>>> import numpy as np
>>> np.set_printoptions(suppress=True, linewidth=100)
>>> F = np.load("test0.npy")
>>> print(F)
[[ 1 -1  1 -1]
 [ 1  0  0  0]
 [ 1  1  1  1]]
>>> B = np.array([[1, 1, 0], [1, 2, 2]])
>>> W2 = np.kron(B, F)
>>> print(W2)
[[ 1 -1  1 -1  1 -1  1 -1  0  0  0  0]
 [ 1  0  0  0  1  0  0  0  0  0  0  0]
 [ 1  1  1  1  1  1  1  1  0  0  0  0]
 [ 1 -1  1 -1  2 -2  2 -2  2 -2  2 -2]
 [ 1  0  0  0  2  0  0  0  2  0  0  0]
 [ 1  1  1  1  2  2  2  2  2  2  2  2]]
>>> print(W2.shape)
(6, 12)
>>> th = np.radians(36)
>>> Rm = np.eye(12)
>>> Rm[9, 9] = Rm[8, 8] = np.cos(th)
>>> Rm[9, 8], Rm[8, 9] = -np.sin(th), np.sin(th)
>>> print(Rm.round(1))
[[ 1.   0.   0.   0.   0.   0.   0.   0.   0.   0.   0.   0. ]
 [ 0.   1.   0.   0.   0.   0.   0.   0.   0.   0.   0.   0. ]
 [ 0.   0.   1.   0.   0.   0.   0.   0.   0.   0.   0.   0. ]
 [ 0.   0.   0.   1.   0.   0.   0.   0.   0.   0.   0.   0. ]
 [ 0.   0.   0.   0.   1.   0.   0.   0.   0.   0.   0.   0. ]
 [ 0.   0.   0.   0.   0.   1.   0.   0.   0.   0.   0.   0. ]
 [ 0.   0.   0.   0.   0.   0.   1.   0.   0.   0.   0.   0. ]
 [ 0.   0.   0.   0.   0.   0.   0.   1.   0.   0.   0.   0. ]
 [ 0.   0.   0.   0.   0.   0.   0.   0.   0.8  0.6  0.   0. ]
 [ 0.   0.   0.   0.   0.   0.   0.   0.  -0.6  0.8  0.   0. ]
 [ 0.   0.   0.   0.   0.   0.   0.   0.   0.   0.   1.   0. ]
 [ 0.   0.   0.   0.   0.   0.   0.   0.   0.   0.   0.   1. ]]
>>> B = W2 @ Rm.T
>>> print(np.round(np.abs(B - W2).max(axis=0), 1))
[0.  0.  0.  0.  0.  0.  0.  0.  1.6 1.6 0.  0. ]
>>> print(np.allclose(np.linalg.norm(W2, axis=1), np.linalg.norm(B, axis=1)))
True
>>> print(np.round(np.linalg.svd(W2, compute_uv=False), 1), np.round(np.linalg.svd(B, compute_uv=False), 1))
[6.8 6.4 2.1 2.  1.9 0.6] [6.8 6.4 2.1 2.  1.9 0.6]
>>> print(B.round(1))
[[ 1.  -1.   1.  -1.   1.  -1.   1.  -1.   0.   0.   0.   0. ]
 [ 1.   0.   0.   0.   1.   0.   0.   0.   0.   0.   0.   0. ]
 [ 1.   1.   1.   1.   1.   1.   1.   1.   0.   0.   0.   0. ]
 [ 1.  -1.   1.  -1.   2.  -2.   2.  -2.   0.4 -2.8  2.  -2. ]
 [ 1.   0.   0.   0.   2.   0.   0.   0.   1.6 -1.2  0.   0. ]
 [ 1.   1.   1.   1.   2.   2.   2.   2.   2.8  0.4  2.   2. ]]
>>> A = np.loadtxt("case0.csv", delimiter=",")
>>> print(A)
[[1. 0. 0.]
 [0. 2. 2.]
 [0. 3. 2.]]
>>> def softmax(z):
...     e = np.exp(z - z.max(axis=-1, keepdims=True))
...     return e / e.sum(axis=-1, keepdims=True)
... 
>>> print(np.round(softmax(10 * A[2]), 1) + 0)
[0. 1. 0.]
>>> print(softmax(A).sum(axis=1))
[1. 1. 1.]
>>> print(np.round(softmax(A[2] + 4), 1) + 0)
[0.  0.7 0.3]
>>> S = A @ A.T / np.sqrt(3)
>>> print(np.round(softmax(S + np.triu(np.full(S.shape, -np.inf), 1)), 1) + 0)
[[1.  0.  0. ]
 [0.  1.  0. ]
 [0.  0.2 0.8]]
